$ python -q
>>> import numpy as np
>>> import numpy.linalg as la
>>> np.set_printoptions(precision=2, suppress=True, linewidth=100, sign=" ")
>>> def rd(a):
...     return np.round(a, 2) + 0
... 
>>> A2 = np.array([[5, 6, 5, 3, 5],
...     [2, 0, 9, 7, 1],
...     [1, 4, 5, 8, 9],
...     [7, 2, 0, 0, 8],
...     [5, 4, 5, 3, 6]])
>>> cent = np.array([[0, 2, 1, 1, 0, 0, 3],
...     [1, 2, 0, 3, 1, 0, 2],
...     [2, 1, 0, 0, 3, 1, 1],
...     [0, 1, 2, 3, 2, 0, 1],
...     [0, 3, 3, 0, 3, 2, 3],
...     [2, 0, 3, 1, 2, 1, 0],
...     [3, 1, 1, 3, 1, 2, 2]])
>>> mat = np.block([[A2, np.array([[2, 3, 2, 0, 1, 1, 3],
...     [0, 0, 0, 0, 2, 0, 1],
...     [3, 2, 0, 2, 0, 3, 2],
...     [0, 0, 3, 3, 1, 2, 1],
...     [3, 1, 2, 1, 3, 1, 0]])], [np.zeros((7, 5)), cent]])
>>> mat
array([[ 5.,  6.,  5.,  3.,  5.,  2.,  3.,  2.,  0.,  1.,  1.,  3.],
       [ 2.,  0.,  9.,  7.,  1.,  0.,  0.,  0.,  0.,  2.,  0.,  1.],
       [ 1.,  4.,  5.,  8.,  9.,  3.,  2.,  0.,  2.,  0.,  3.,  2.],
       [ 7.,  2.,  0.,  0.,  8.,  0.,  0.,  3.,  3.,  1.,  2.,  1.],
       [ 5.,  4.,  5.,  3.,  6.,  3.,  1.,  2.,  1.,  3.,  1.,  0.],
       [ 0.,  0.,  0.,  0.,  0.,  0.,  2.,  1.,  1.,  0.,  0.,  3.],
       [ 0.,  0.,  0.,  0.,  0.,  1.,  2.,  0.,  3.,  1.,  0.,  2.],
       [ 0.,  0.,  0.,  0.,  0.,  2.,  1.,  0.,  0.,  3.,  1.,  1.],
       [ 0.,  0.,  0.,  0.,  0.,  0.,  1.,  2.,  3.,  2.,  0.,  1.],
       [ 0.,  0.,  0.,  0.,  0.,  0.,  3.,  3.,  0.,  3.,  2.,  3.],
       [ 0.,  0.,  0.,  0.,  0.,  2.,  0.,  3.,  1.,  2.,  1.,  0.],
       [ 0.,  0.,  0.,  0.,  0.,  3.,  1.,  1.,  3.,  1.,  2.,  2.]])
>>> q, R = la.qr(mat)
>>> rd(q @ R)
array([[ 5.,  6.,  5.,  3.,  5.,  2.,  3.,  2.,  0.,  1.,  1.,  3.],
       [ 2.,  0.,  9.,  7.,  1.,  0.,  0.,  0.,  0.,  2.,  0.,  1.],
       [ 1.,  4.,  5.,  8.,  9.,  3.,  2.,  0.,  2.,  0.,  3.,  2.],
       [ 7.,  2.,  0.,  0.,  8.,  0.,  0.,  3.,  3.,  1.,  2.,  1.],
       [ 5.,  4.,  5.,  3.,  6.,  3.,  1.,  2.,  1.,  3.,  1.,  0.],
       [ 0.,  0.,  0.,  0.,  0.,  0.,  2.,  1.,  1.,  0.,  0.,  3.],
       [ 0.,  0.,  0.,  0.,  0.,  1.,  2.,  0.,  3.,  1.,  0.,  2.],
       [ 0.,  0.,  0.,  0.,  0.,  2.,  1.,  0.,  0.,  3.,  1.,  1.],
       [ 0.,  0.,  0.,  0.,  0.,  0.,  1.,  2.,  3.,  2.,  0.,  1.],
       [ 0.,  0.,  0.,  0.,  0.,  0.,  3.,  3.,  0.,  3.,  2.,  3.],
       [ 0.,  0.,  0.,  0.,  0.,  2.,  0.,  3.,  1.,  2.,  1.,  0.],
       [ 0.,  0.,  0.,  0.,  0.,  3.,  1.,  1.,  3.,  1.,  2.,  2.]])
>>> rd(abs(R[0, 0])), rd(la.norm(mat[:, 0]))
(np.float64(10.2), np.float64(10.2))
>>> np.allclose(R.T @ R, mat.T @ mat)
True
>>> rd(q.T @ q)
array([[ 1.,  0.,  0.,  0.,  0.,  0.,  0.,  0.,  0.,  0.,  0.,  0.],
       [ 0.,  1.,  0.,  0.,  0.,  0.,  0.,  0.,  0.,  0.,  0.,  0.],
       [ 0.,  0.,  1.,  0.,  0.,  0.,  0.,  0.,  0.,  0.,  0.,  0.],
       [ 0.,  0.,  0.,  1.,  0.,  0.,  0.,  0.,  0.,  0.,  0.,  0.],
       [ 0.,  0.,  0.,  0.,  1.,  0.,  0.,  0.,  0.,  0.,  0.,  0.],
       [ 0.,  0.,  0.,  0.,  0.,  1.,  0.,  0.,  0.,  0.,  0.,  0.],
       [ 0.,  0.,  0.,  0.,  0.,  0.,  1.,  0.,  0.,  0.,  0.,  0.],
       [ 0.,  0.,  0.,  0.,  0.,  0.,  0.,  1.,  0.,  0.,  0.,  0.],
       [ 0.,  0.,  0.,  0.,  0.,  0.,  0.,  0.,  1.,  0.,  0.,  0.],
       [ 0.,  0.,  0.,  0.,  0.,  0.,  0.,  0.,  0.,  1.,  0.,  0.],
       [ 0.,  0.,  0.,  0.,  0.,  0.,  0.,  0.,  0.,  0.,  1.,  0.],
       [ 0.,  0.,  0.,  0.,  0.,  0.,  0.,  0.,  0.,  0.,  0.,  1.]])
>>> def softmax(z):
...     e = np.exp(z - z.max(axis=-1, keepdims=True))
...     return e / e.sum(axis=-1, keepdims=True)
... 
>>> rd(softmax(mat[1] + -2))
array([ 0.  ,  0.  ,  0.88,  0.12,  0.  ,  0.  ,  0.  ,  0.  ,  0.  ,  0.  ,  0.  ,  0.  ])
>>> rd(softmax(mat[1]))
array([ 0.  ,  0.  ,  0.88,  0.12,  0.  ,  0.  ,  0.  ,  0.  ,  0.  ,  0.  ,  0.  ,  0.  ])
>>> rd(softmax(10 * mat[1]))
array([ 0.,  0.,  1.,  0.,  0.,  0.,  0.,  0.,  0.,  0.,  0.,  0.])
>>> S = mat @ mat.T / np.sqrt(12)
>>> rd(softmax(S)[1] @ mat)
array([ 2.,  0.,  9.,  7.,  1.,  0.,  0.,  0.,  0.,  2.,  0.,  1.])
>>> softmax(S).round(6).argmax(axis=1)
array([  0,   1,   2,   3,   2,   9,   6,   4,   8,   9,   4,  11])
>>> rng = np.random.default_rng(464)
>>> labels = rng.permutation(12)
>>> labels
array([ 10,   6,   0,   3,   1,   8,   2,   4,  11,   7,   9,   5])
>>> A2 = mat[labels][:, labels]
>>> rd(np.sort(np.abs(la.eigvals(A2))))
array([  0.73,   0.85,   1.63,   1.63,   2.52,   2.52,   3.29,   4.5 ,   5.79,   5.79,  10.21,
        22.31])
>>> np.allclose(A2, mat)
False
>>> np.trace(A2)
np.float64(27.0)
>>> A2
array([[ 1.,  0.,  0.,  0.,  0.,  1.,  0.,  0.,  0.,  3.,  2.,  2.],
       [ 0.,  2.,  0.,  0.,  0.,  3.,  0.,  0.,  2.,  0.,  1.,  1.],
       [ 1.,  3.,  5.,  3.,  6.,  0.,  5.,  5.,  3.,  2.,  1.,  2.],
       [ 2.,  0.,  7.,  0.,  2.,  3.,  0.,  8.,  1.,  3.,  1.,  0.],
       [ 0.,  0.,  2.,  7.,  0.,  0.,  9.,  1.,  1.,  0.,  2.,  0.],
       [ 0.,  1.,  0.,  0.,  0.,  3.,  0.,  0.,  1.,  2.,  2.,  0.],
       [ 3.,  2.,  1.,  8.,  4.,  2.,  5.,  9.,  2.,  0.,  0.,  3.],
       [ 1.,  1.,  5.,  3.,  4.,  1.,  5.,  6.,  0.,  2.,  3.,  3.],
       [ 2.,  1.,  0.,  0.,  0.,  3.,  0.,  0.,  2.,  1.,  1.,  3.],
       [ 1.,  1.,  0.,  0.,  0.,  0.,  0.,  0.,  1.,  0.,  3.,  2.],
       [ 2.,  3.,  0.,  0.,  0.,  0.,  0.,  0.,  3.,  3.,  3.,  0.],
       [ 0.,  2.,  0.,  0.,  0.,  1.,  0.,  0.,  3.,  1.,  0.,  0.]])
>>> rd(np.abs(la.eigvals(A2)).max())
np.float64(22.31)
>>> np.allclose(A2 @ A2.T, A2.T @ A2)
False
>>> la.determinant(A2)
Traceback (most recent call last):
  File "<python-input-30>", line 1, in <module>
    la.determinant(A2)
    ^^^^^^^^^^^^^^
AttributeError: module 'numpy.linalg' has no attribute 'determinant'
>>> rd(np.sort(np.abs(la.eigvals(A2))))
array([  0.73,   0.85,   1.63,   1.63,   2.52,   2.52,   3.29,   4.5 ,   5.79,   5.79,  10.21,
        22.31])
>>> np.trace(A2)
np.float64(27.0)
>>> x0 = np.array([-1, -1, -1, -1, -2, -2, 0, 0, 2, 1, -1, 0])
>>> target = mat @ x0
>>> target
array([-33., -18., -41., -20., -31.,   2.,   5.,  -2.,   8.,   1.,  -1.,  -1.])
>>> rd(la.solve(mat.T, mat[9]))
array([ 0.,  0.,  0.,  0.,  0.,  0.,  0.,  0.,  0.,  1.,  0.,  0.])
>>> rd(la.solve(mat, mat[:, 7]))
array([ 0.,  0.,  0.,  0.,  0.,  0.,  0.,  1.,  0.,  0.,  0.,  0.])
>>> W0 = np.load("x.npy")
>>> W0
array([[ 141,    2,    1,    0,    1,    0,    1,    1,    0,    2,    1,    2,    3,    3,    2],
       [   1,  183,    3,    2,    1,    3,    3,    2,    1,    1,    3,    2,    3,    3,    2],
       [   0,    2,   80,    1,    2,    0,    0,    0,    2,    1,    2,    0,    0,    1,    3],
       [   0,    0,    2,  161,    3,    3,    0,    2,    3,    1,    1,    3,    2,    3,    1],
       [   3,    2,    3,    0,  162,    3,    2,    3,    0,    1,    1,    3,    0,    2,    3],
       [   0,    1,    3,    0,    2,  161,    1,    3,    0,    1,    1,    2,    0,    1,    0],
       [   0,    0,    0,    1,    0,    0,  121,    2,    2,    2,    2,    0,    0,    1,    1],
       [   2,    3,    1,    1,    0,    0,    0,  162,    3,    3,    1,    3,    1,    1,    0],
       [   3,    2,    1,    1,    3,    0,    3,    3,  183,    0,    3,    0,    1,    1,    2],
       [   0,    2,    3,    2,    0,    1,    1,    0,    1,  162,    2,    2,    0,    3,    0],
       [   2,    0,    0,    3,    2,    2,    3,    1,    3,    2,  101,    1,    3,    1,    1],
       [   2,    1,    3,    0,    2,    0,    3,    3,    3,    0,    3,  101,    3,    2,    2],
       [   0,    0,    1,    2,    0,    1,    3,    0,    1,    2,    0,    3,  101,    2,    2],
       [   2,    3,    2,    3,    2,    3,    0,    0,    0,    1,    3,    2,    3,  102,    2],
       [   0,    1,    3,    2,    1,    1,    0,    2,    1,    2,    3,    1,    2,    0,    1]])
>>> left, s, VT = la.svd(W0)
>>> np.argmax(s[:-1] / (s[1:] + 1e-6)) + 1
np.int64(14)
>>> A2 = left[:, :14] @ np.diag(s[:14]) @ VT[:14]
>>> rd(np.abs(W0 - A2).max())
np.float64(0.77)
>>> rd(la.norm(W0 - A2, 2)), rd(s[14])
(np.float64(0.78), np.float64(0.78))
>>> la.matrix_rank(W0, rtol=0.05)
np.int64(14)
>>> J = np.load("sample0.npy")
>>> J
array([[ -2,  -1,   0,   1,   2,   3,   4,   5,   6,   7,   8,   9,  10],
       [ 11,  12,  13,  14,  15,  16,  17,  18,  19,  20,  21,  22,  23],
       [ 24,  25,  26,  27,  28,  29,  30,  31,  32,  33,  34,  35,  36],
       [ 37,  38,  39,  40,  41,  42,  43,  44,  45,  46,  47,  48,  49],
       [ 50,  51,  52,  53,  54,  55,  56,  57,  58,  59,  60,  61,  62],
       [ 63,  64,  65,  66,  67,  68,  69,  70,  71,  72,  73,  74,  75],
       [ 76,  77,  78,  79,  80,  81,  82,  83,  84,  85,  86,  87,  88],
       [ 89,  90,  91,  92,  93,  94,  95,  96,  97,  98,  99, 100, 101],
       [102, 103, 104, 105, 106, 107, 108, 109, 110, 111, 112, 113, 114],
       [115, 116, 117, 118, 119, 120, 121, 122, 123, 124, 125, 126, 127],
       [128, 129, 130, 131, 132, 133, 134, 135, 136, 137, 138, 139, 140],
       [141, 142, 143, 144, 145, 146, 147, 148, 149, 150, 151, 152, 153],
       [154, 155, 156, 157, 158, 159, 160, 161, 162, 163, 164, 165, 166],
       [167, 168, 169, 170, 171, 172, 173, 174, 175, 176, 177, 178, 179],
       [180, 181, 182, 183, 184, 185, 186, 187, 188, 189, 190, 191, 192],
       [193, 194, 195, 196, 197, 198, 199, 200, 201, 202, 203, 204, 205]])
>>> # looks like rank 2
>>> w1 = np.array([[3, 3, 3, 3],
...     [1, 0, 0, 3],
...     [3, 3, 3, 2],
...     [3, 0, 1, 2],
...     [1, 3, 3, 1],
...     [2, 0, 2, 2],
...     [0, 0, 2, 2],
...     [3, 2, 0, 1],
...     [0, 3, 1, 3],
...     [1, 2, 2, 2],
...     [0, 0, 0, 0],
...     [0, 1, 2, 0],
...     [0, 0, 3, 1]])
>>> b = np.array([-2, 1, 1, 1])
>>> hid = np.maximum(J @ w1 + b, 0)
>>> (hid > 0).astype(int)
array([[ 1,  1,  1,  1],
       [ 1,  1,  1,  1],
       [ 1,  1,  1,  1],
       [ 1,  1,  1,  1],
       [ 1,  1,  1,  1],
       [ 1,  1,  1,  1],
       [ 1,  1,  1,  1],
       [ 1,  1,  1,  1],
       [ 1,  1,  1,  1],
       [ 1,  1,  1,  1],
       [ 1,  1,  1,  1],
       [ 1,  1,  1,  1],
       [ 1,  1,  1,  1],
       [ 1,  1,  1,  1],
       [ 1,  1,  1,  1],
       [ 1,  1,  1,  1]])
>>> (hid > 0).mean(axis=0)
array([ 1.,  1.,  1.,  1.])
>>> hid
array([[   24,    52,    84,    57],
       [  245,   273,   370,   343],
       [  466,   494,   656,   629],
       [  687,   715,   942,   915],
       [  908,   936,  1228,  1201],
       [ 1129,  1157,  1514,  1487],
       [ 1350,  1378,  1800,  1773],
       [ 1571,  1599,  2086,  2059],
       [ 1792,  1820,  2372,  2345],
       [ 2013,  2041,  2658,  2631],
       [ 2234,  2262,  2944,  2917],
       [ 2455,  2483,  3230,  3203],
       [ 2676,  2704,  3516,  3489],
       [ 2897,  2925,  3802,  3775],
       [ 3118,  3146,  4088,  4061],
       [ 3339,  3367,  4374,  4347]])
>>> cent = np.array([[0, 1, 2], [3, 1, -2], [-3, 0, 2], [2, -1, -2]])
>>> (hid @ cent).round(6).argmax(axis=1)
array([ 1,  0,  0,  0,  0,  0,  0,  0,  0,  0,  0,  0,  0,  0,  0,  0])
>>> hid @ cent
array([[  18,   19,   -2],
       [ 395,  175,   -2],
       [ 772,  331,   -2],
       [1149,  487,   -2],
       [1526,  643,   -2],
       [1903,  799,   -2],
       [2280,  955,   -2],
       [2657, 1111,   -2],
       [3034, 1267,   -2],
       [3411, 1423,   -2],
       [3788, 1579,   -2],
       [4165, 1735,   -2],
       [4542, 1891,   -2],
       [4919, 2047,   -2],
       [5296, 2203,   -2],
       [5673, 2359,   -2]])
